$ python3 -q
>>> import numpy as np
>>> from numpy import linalg as LA
>>> np.set_printoptions(precision=3, suppress=True, linewidth=200)
>>> rd = lambda a: np.round(a, 3) + 0
>>> J = np.load("data.npy")
>>> J
array([[ 2, -2,  1, -4,  6, -1],
       [-2,  4,  1,  4,  2, -2],
       [ 1,  1,  6,  0, -1,  0],
       [-4,  4,  0,  6, -3, -2],
       [ 6,  2, -1, -3, -6,  1],
       [-1, -2,  0, -2,  1, -6]])
>>> q, V = LA.qr(J[:, :2])[0], LA.qr(J[:, 2:])[0]
>>> sigma = LA.svd(q.T @ V, compute_uv=False)
>>> rd(np.degrees(np.arccos(sigma.clip(0, 1))))
array([ 0.962, 47.593])
>>> rd(LA.norm(q @ q.T - V @ V.T, 2))
np.float64(1.0)
>>> [round(float(LA.det(J[:i, :i])), 2) + 0 for i in range(1, 7)]
[2.0, 4.0, 14.0, -44.0, 754.0, -2069.0]
>>> print(np.all(LA.eigvalsh(J) > 0))
False
>>> U, sigma, Vh = LA.svd(J)
>>> rd(sigma)
array([12.384, 10.611,  6.444,  6.071,  3.956,  0.102])
>>> M2 = U[:, :5] @ np.diag(sigma[:5]) @ Vh[:5]
>>> rd(np.abs(J - M2).max())
np.float64(0.044)
>>> rd(LA.norm(J - M2) / LA.norm(J))
np.float64(0.005)
>>> print(LA.matrix_rank(J, rtol=0.05))
5
>>> print(rd(LA.norm(J) ** 2 / LA.norm(J, 2) ** 2))
2.348
>>> m1 = np.loadtxt("dump.csv", delimiter=",")
>>> m1
array([[2., 1., 1.],
       [1., 1., 0.],
       [1., 0., 1.]])
>>> f = np.array([2, -2, 1])
>>> np.cross(m1[2, :3], m1[1, :3])
array([-1.,  1.,  1.])
>>> np.convolve(m1[2], f)
array([ 2., -2.,  3., -2.,  1.])
>>> U, sigma, Vh = LA.svd(m1)
>>> print(rd(sigma))
[3. 1. 0.]
>>> M2 = U[:, :2] @ np.diag(sigma[:2]) @ Vh[:2]
>>> LA.matrix_rank(m1, rtol=0.05)
np.int64(2)
>>> rd(M2)
array([[2., 1., 1.],
       [1., 1., 0.],
       [1., 0., 1.]])
>>> M2 = np.array([[3, 2, 0], [1, 3, 0]])
>>> C = np.kron(M2, m1)
>>> C
array([[6., 3., 3., 4., 2., 2., 0., 0., 0.],
       [3., 3., 0., 2., 2., 0., 0., 0., 0.],
       [3., 0., 3., 2., 0., 2., 0., 0., 0.],
       [2., 1., 1., 6., 3., 3., 0., 0., 0.],
       [1., 1., 0., 3., 3., 0., 0., 0., 0.],
       [1., 0., 1., 3., 0., 3., 0., 0., 0.]])
